>>> import numpy as np
>>> from numpy import linalg as LA
>>> np.set_printoptions(precision=1, suppress=True, linewidth=100, sign=" ")
>>> O, _ = LA.qr(np.array([[-1.4, 0.6], [1.1, -0.6]]))
>>> w = np.array([2, -2])
>>> M = O @ np.diag(w) @ O.T
>>> M
array([[ 0.5, -1.9],
       [-1.9, -0.5]])
>>> # symmetric
>>> def softmax(z):
...     e = np.exp(z - z.max(axis=-1, keepdims=True))
...     return e / e.sum(axis=-1, keepdims=True)
... 
>>> softmax(M).sum(axis=1)
array([ 1.,  1.])
>>> att = M @ M.T / np.sqrt(2)
>>> softmax(att + np.triu(np.full(att.shape, -np.inf), 1))
array([[ 1. ,  0. ],
       [ 0.1,  0.9]])
>>> softmax(att)[1] @ M
array([-1.8, -0.6])
>>> softmax(att)
array([[ 0.9,  0.1],
       [ 0.1,  0.9]])
>>> LA.norm(M, axis=1)
array([ 2.,  2.])
>>> round(float(LA.norm(M[1], 1)), 1), round(float(LA.norm(M[1], np.inf)), 1)
(2.4, 1.9)
>>> LA.norm(M, axis=0)
array([ 2.,  2.])
>>> round(LA.norm(M, "nuc"), 1)
np.float64(4.0)
>>> round(float(M[1] @ M[0]), 1)
0.0
>>> round(LA.norm(M, 1), 1), round(float(LA.norm(M, np.inf)), 1)
(np.float64(2.4), 2.4)
>>> round(LA.norm(M[1] - M[0]), 1)
np.float64(2.8)
>>> round(float(LA.norm(M, 2)), 1)
2.0
>>> M.sum(axis=1)
array([-1.5, -2.4])
>>> M.sum(axis=0)
array([-1.5, -2.4])
>>> np.zeros(2, 2)
Traceback (most recent call last):
  File "<python-input-24>", line 1, in <module>
    np.zeros(2, 2)
    ~~~~~~~~^^^^^^
TypeError: Cannot interpret '2' as a data type
>>> M.mean(axis=0)
array([-0.7, -1.2])
>>> cent = np.array([[5, -1, 2], [2, -3, -1], [-2, -2, 5]])
>>> rng = np.random.default_rng(235)
>>> A = (rng.random((25, 3)) < 0.25) @ cent
>>> A
array([[ 0, -5,  4],
       [ 5, -1,  2],
       [ 0,  0,  0],
       [ 0,  0,  0],
       [ 2, -3, -1],
       [ 0,  0,  0],
       [ 2, -3, -1],
       [ 5, -6,  6],
       [ 5, -1,  2],
       [ 7, -4,  1],
       [ 0,  0,  0],
       [ 0,  0,  0],
       [ 2, -3, -1],
       [ 2, -3, -1],
       [-2, -2,  5],
       [-2, -2,  5],
       [-2, -2,  5],
       [ 0,  0,  0],
       [-2, -2,  5],
       [ 0,  0,  0],
       [ 0,  0,  0],
       [ 2, -3, -1],
       [ 0, -5,  4],
       [-2, -2,  5],
       [ 2, -3, -1]])
>>> # row 3 repeats row 2
>>> cen = A - A.mean(axis=0)
>>> left, sv, Vh = LA.svd(cen, full_matrices=False)
>>> sv ** 2 / (sv ** 2).sum()
array([ 0.5,  0.4,  0.1])
>>> np.abs(left[:, 0]).argmax()
np.int64(14)
>>> proj = A @ LA.solve(A.T @ A, A.T)
>>> np.round(LA.eigvalsh(proj), 1) + 0
array([ 0.,  0.,  0.,  0.,  0.,  0.,  0.,  0.,  0.,  0.,  0.,  0.,  0.,  0.,  0.,  0.,  0.,  0.,
        0.,  0.,  0.,  0.,  1.,  1.,  1.])
>>> cov = A.T @ A
>>> LA.eigvalsh(cov)[::-1]
array([ 328.6,  186.3,   39. ])
>>> (A @ A.T).shape
(25, 25)
>>> cov
array([[ 168,  -84,   -5],
       [ -84,  178, -116],
       [  -5, -116,  208]])
>>> th = np.radians(180)
>>> Rm = np.eye(3)
>>> Rm[1, 1] = Rm[0, 0] = np.cos(th)
>>> Rm[1, 0], Rm[0, 1] = -np.sin(th), np.sin(th)
>>> Rm.round(1) + 0
array([[-1.,  0.,  0.],
       [ 0., -1.,  0.],
       [ 0.,  0.,  1.]])
>>> A2 = A @ Rm.T
>>> LA.svd(A, compute_uv=False), LA.svd(A2, compute_uv=False)
(array([ 18.1,  13.7,   6.2]), array([ 18.1,  13.7,   6.2]))
>>> np.abs(A2 - A).max(axis=0)
array([ 14.,  12.,   0.])
>>> round(float(LA.det(Rm)), 1), np.trace(Rm)
(1.0, np.float64(-1.0))
>>> np.allclose(A @ A.T, A2 @ A2.T)
True
>>> cen = (A - A.mean(axis=0)) / A.std(axis=0)
>>> np.argwhere(np.abs(cen) > 2)
array([[ 7,  1],
       [ 9,  0]])
>>> coef = LA.lstsq(np.delete(cen, 0, axis=1), cen[:, 0])[0]
>>> round(1 - np.var(cen[:, 0] - np.delete(cen, 0, axis=1) @ coef), 1)
np.float64(0.3)
>>> np.abs(coef).argmax()
np.int64(0)
>>> J = np.loadtxt("dump.csv", delimiter=",")
>>> J
array([[ 0.1,  0.7,  0.9],
       [ 0.4,  2. ,  1. ],
       [-0.5, -2.9, -0.2],
       [-0.8, -3.8, -1.6],
       [-0.1, -0.3, -0.3],
       [ 0. , -0.4, -0.3],
       [ 0.8,  4.5, -1.3],
       [-1.9, -9.6, -0.4],
       [ 1.9,  9.9, -0.7],
       [-0.7, -3.9, -0.4],
       [ 1.1,  5.7, -1.4],
       [-0.6, -3.3, -0.5],
       [-0.1, -0.7,  0. ],
       [-0.3, -1.2, -0.7],
       [ 0.1,  0. , -1. ],
       [ 1.9,  9.6, -0.2],
       [-0.2, -1.3, -0.3],
       [ 0.4,  2.2, -1.3],
       [ 1. ,  4.9, -0.2],
       [-1.8, -9.2,  1.2],
       [-1.3, -6.4, -1.5],
       [ 1.5,  7.9,  0.4],
       [-0.3, -1.6,  0.2],
       [-1.2, -6.7, -1.2],
       [ 0. , -0.2,  1.1],
       [ 2.2, 11.2,  0. ]])
>>> # column 1 is much longer than the rest
>>> round(LA.norm(J), 1)
np.float64(28.8)
>>> J.mean(axis=0)
array([ 0.1,  0.3, -0.3])
>>> J[:, 3]
Traceback (most recent call last):
  File "<python-input-61>", line 1, in <module>
    J[:, 3]
    ~^^^^^^
IndexError: index 3 is out of bounds for axis 1 with size 3
>>> LA.svd(J, compute_uv=False)
array([ 28.5,   4.4,   0.3])
>>> J.shape
(26, 3)
>>> np.unravel_index(np.abs(J).argmax(), J.shape)
(np.int64(25), np.int64(1))
>>> cent = J[[0, 3]].astype(float)
>>> for _ in range(6):
...     z = LA.norm(J[:, None] - cent, axis=-1).argmin(axis=1)
...     cent = np.array([J[z == j].mean(axis=0) for j in range(2)])
... 
>>> z
array([ 1,  0,  1,  1,  1,  1,  0,  1,  0,  1,  0,  1,  1,  1,  1,  0,  1,  0,  0,  1,  1,  0,  1,
        1,  1,  0])
>>> cent
array([[ 1.2,  6.4, -0.4],
       [-0.6, -3. , -0.3]])
>>> cen = J - J.mean(axis=0)
>>> evecs = LA.svd(cen)[2][:2]
>>> A2 = cen - cen @ evecs.T @ evecs
>>> np.round(np.cov(cen @ evecs.T, rowvar=False), 1) + 0
array([[ 32.4,   0. ],
       [  0. ,   0.7]])
>>> np.round(np.diag(evecs.T @ evecs), 1) + 0
array([ 0.,  1.,  1.])
>>> round(LA.norm(A2) / LA.norm(cen), 1)
np.float64(0.0)
>>> np.round(A2.std(axis=0), 1) + 0
array([ 0.,  0.,  0.])
>>> LA.norm(A2, axis=1).round(6).argmax()
np.int64(14)
>>> F = np.load("w.npy")
>>> F.round(1) + 0
array([[ 0.7,  0. , -0.4,  0. ,  0.2],
       [ 0. ,  1. , -0.1, -0.2,  0. ],
       [-0.4, -0.1,  0.4,  0. ,  0.3],
       [ 0. , -0.2,  0. ,  0. , -0.1],
       [ 0.2,  0. ,  0.3, -0.1,  0.9]])
>>> # applying it twice changes nothing
>>> left, sv, Vh = LA.svd(F)
>>> sv.round(1) + 0
array([ 1.,  1.,  1.,  0.,  0.])
>>> A2 = left[:, :3] @ np.diag(sv[:3]) @ Vh[:3]
>>> round(LA.norm(F - A2, 2), 1), np.round(sv[3], 1)
(np.float64(0.0), np.float64(0.0))
>>> round(float(np.abs(F - A2).max()), 1)
0.0
>>> round(LA.norm(F - A2) / LA.norm(F), 1)
np.float64(0.0)
